% ipython --no-banner

In [1]: import numpy as np

In [2]: import numpy.linalg as la

In [3]: np.set_printoptions(suppress=True, linewidth=120)

In [4]: A = np.array([[1, -4, 16, -64],
   ...:     [1, -3, 9, -27],
   ...:     [1, -2, 4, -8],
   ...:     [1, -1, 1, -1],
   ...:     [1, 0, 0, 0],
   ...:     [1, 1, 1, 1],
   ...:     [1, 2, 4, 8],
   ...:     [1, 3, 9, 27],
   ...:     [1, 4, 16, 64]])

In [5]: proj = A @ la.solve(A.T @ A, A.T)

In [6]: np.allclose(proj @ proj, proj)
Out[6]: True

In [7]: np.round(proj @ A[:, 3], 2) + 0
Out[7]: array([-64., -27.,  -8.,  -1.,   0.,   1.,   8.,  27.,  64.])

In [8]: np.trace(proj)
Out[8]: np.float64(4.0)

In [9]: r0 = np.array([3, 4])

In [10]: np.cross(A[4, :3], A[8, :3])
Out[10]: array([  0, -16,   4])

In [11]: print(np.convolve(A[4], r0))
[3 4 0 0 0]

In [12]: Q, vecs = la.qr(A[:, :1])[0], la.qr(A[:, 1:])[0]

In [13]: sig = la.svd(Q.T @ vecs, compute_uv=False)

In [14]: round(float(la.norm(Q @ Q.T - vecs @ vecs.T, 2)), 2)
Out[14]: 1.0

In [15]: np.round(np.degrees(np.arccos(sig.clip(0, 1))), 2)
Out[15]: array([41.27])

In [16]: sig.round(2)
Out[16]: array([0.75])

In [17]: x = np.array([-3, -2, 0, 3])

In [18]: rhs = A @ x

In [19]: np.round(la.pinv(A) @ A, 2) + 0
Out[19]: 
array([[1., 0., 0., 0.],
       [0., 1., 0., 0.],
       [0., 0., 1., 0.],
       [0., 0., 0., 1.]])

In [20]: print(rhs)
[-187  -78  -23   -4   -3   -2   17   72  181]

In [21]: rng = np.random.default_rng(69102)

In [22]: rhs = rhs + 0.3 * rng.normal(size=9)

In [23]: rhs.round(2)
Out[23]: array([-187.21,  -77.48,  -22.63,   -4.12,   -2.87,   -1.88,   16.95,   72.56,  181.  ])

In [24]: beta, *_ = la.lstsq(A, rhs)

In [25]: beta.round()
Out[25]: array([-3., -2., -0.,  3.])

In [26]: beta.round(2) + 0
Out[26]: array([-2.83, -2.05,  0.  ,  3.  ])

In [27]: print(np.round(A.T @ (rhs - A @ beta), 2) + 0)
[0. 0. 0. 0.]

In [28]: B = np.c_[A[:, :1] @ np.array([[0]]), np.array([4, 3, 1, 2, 0, 4, 5, 4, 3])]

In [29]: B
Out[29]: 
array([[0, 4],
       [0, 3],
       [0, 1],
       [0, 2],
       [0, 0],
       [0, 4],
       [0, 5],
       [0, 4],
       [0, 3]])

In [30]: np.round(la.norm(la.qr(A)[0].T @ B, axis=0) ** 2 / ((B ** 2).sum(axis=0) + 1e-12), 2)
Out[30]: array([0.  , 0.92])

In [31]: print(np.round(la.lstsq(A, B[:, 0])[0], 2))
[0. 0. 0. 0.]
